In [1]: import numpy as np

In [2]: import numpy.linalg as la

In [3]: np.set_printoptions(precision=2, suppress=True, linewidth=160, sign=" ")

In [4]: def rd(a):
   ...:     return np.round(a, 2) + 0
   ...: 

In [5]: data = 4 * np.eye(4) + np.eye(4, k=1)

In [6]: print(data)
[[ 4.  1.  0.  0.]
 [ 0.  4.  1.  0.]
 [ 0.  0.  4.  1.]
 [ 0.  0.  0.  4.]]

In [7]: vec = np.array([3, -1, -2, 3])

In [8]: y = data @ vec

In [9]: coef, lr = np.zeros(4), 1 / la.norm(data, 2) ** 2

In [10]: for i in range(3):
    ...:     coef -= lr * data.T @ (data @ coef - y)
    ...:     if i % 1 == 0: print(i, round(la.norm(data @ coef - y), 2))
    ...: 
0 7.1
1 2.81
2 1.11

In [11]: print(rd(la.cond(data)))
1.5

In [12]: print(rd(coef))
[ 2.84 -0.95 -1.85  2.81]

In [13]: u = np.array([2, 1, 0, 2])

In [14]: B = data + np.outer(u, np.eye(4)[2])

In [15]: print(la.matrix_rank(la.inv(B) - la.inv(data), tol=1e-8))
1

In [16]: Q, evecs = la.qr(data[:, :1])[0], la.qr(data[:, 1:])[0]

In [17]: sig = la.svd(Q.T @ evecs, compute_uv=False)

In [18]: print(rd(la.norm(Q @ Q.T - evecs @ evecs.T, 2)))
1.0

In [19]: M = np.array([[3.05, 0.0, 1.0, 1.0, 1.0],
    ...:     [1.0, 3.05, 0.0, 1.0, 3.0],
    ...:     [0.0, 1.0, 3.05, 1.0, 2.0],
    ...:     [0.0, 0.0, 3.0, 2.05, 2.0],
    ...:     [3.0, 0.0, 1.0, 1.0, 1.05]])

In [20]: Q = M.astype(float).copy()

In [21]: for j in range(5):
    ...:     Q[:, j] -= Q[:, :j] @ (Q[:, :j].T @ Q[:, j])
    ...:     Q[:, j] /= la.norm(Q[:, j])
    ...: 

In [22]: print(rd(Q.T @ Q))
[[ 1.  0.  0.  0.  0.]
 [ 0.  1.  0.  0.  0.]
 [ 0.  0.  1.  0.  0.]
 [ 0.  0.  0.  1.  0.]
 [ 0.  0.  0.  0.  1.]]

In [23]: print(rd(np.poly(M)))
[  1.   -12.25  48.42 -81.08  43.75  -1.99]

In [24]: print(rd(la.eigvals(M).sum().real))
12.25

In [25]: print(rd(la.det(M.T)))
1.99

In [26]: print(np.kron(np.eye(2, dtype=int), M))
[[ 3.05  0.    1.    1.    1.    0.    0.    0.    0.    0.  ]
 [ 1.    3.05  0.    1.    3.    0.    0.    0.    0.    0.  ]
 [ 0.    1.    3.05  1.    2.    0.    0.    0.    0.    0.  ]
 [ 0.    0.    3.    2.05  2.    0.    0.    0.    0.    0.  ]
 [ 3.    0.    1.    1.    1.05  0.    0.    0.    0.    0.  ]
 [ 0.    0.    0.    0.    0.    3.05  0.    1.    1.    1.  ]
 [ 0.    0.    0.    0.    0.    1.    3.05  0.    1.    3.  ]
 [ 0.    0.    0.    0.    0.    0.    1.    3.05  1.    2.  ]
 [ 0.    0.    0.    0.    0.    0.    0.    3.    2.05  2.  ]
 [ 0.    0.    0.    0.    0.    3.    0.    1.    1.    1.05]]

In [27]: rng = np.random.default_rng(6548)

In [28]: labels = rng.permutation(5)

In [29]: print(labels)
[ 4  3  1  2  0]

In [30]: B = M[labels][:, labels]

In [31]: print(rd(la.det(B)), rd(la.det(M[labels])))
1.99 -1.99

In [32]: print(np.allclose(B, M))
False

In [33]: print(rd(np.sort(np.abs(la.eigvals(B)))))
[ 0.05  0.87  2.62  2.62  6.66]

In [34]: print(B)
[[ 1.05  1.    0.    1.    3.  ]
 [ 2.    2.05  0.    3.    0.  ]
 [ 3.    1.    3.05  0.    1.  ]
 [ 2.    1.    1.    3.05  0.  ]
 [ 1.    1.    0.    1.    3.05]]

In [35]: print(rd(la.svd(M, compute_uv=False)))
[ 7.1   3.78  3.44  0.84  0.03]

In [36]: print(np.unravel_index(np.abs(M).argmax(), M.shape))
(np.int64(0), np.int64(0))

In [37]: print(M.shape)
(5, 5)

In [38]: print(rd(M - M[0]))
[[ 0.    0.    0.    0.    0.  ]
 [-2.05  3.05 -1.    0.    2.  ]
 [-3.05  1.    2.05  0.    1.  ]
 [-3.05  0.    2.    1.05  1.  ]
 [-0.05  0.    0.    0.    0.05]]

In [39]: print(round(np.log10(la.cond(M))))
2

In [40]: print(rd(np.abs(la.svd(M)[2][-1])))
[ 0.03  0.51  0.13  0.49  0.69]

In [41]: print(rd(la.norm(M, 2) / la.norm(M)))
0.81

In [42]: print(np.argsort(-la.norm(M, axis=0).round(6), kind="stable")[:3])
[ 2  0  4]
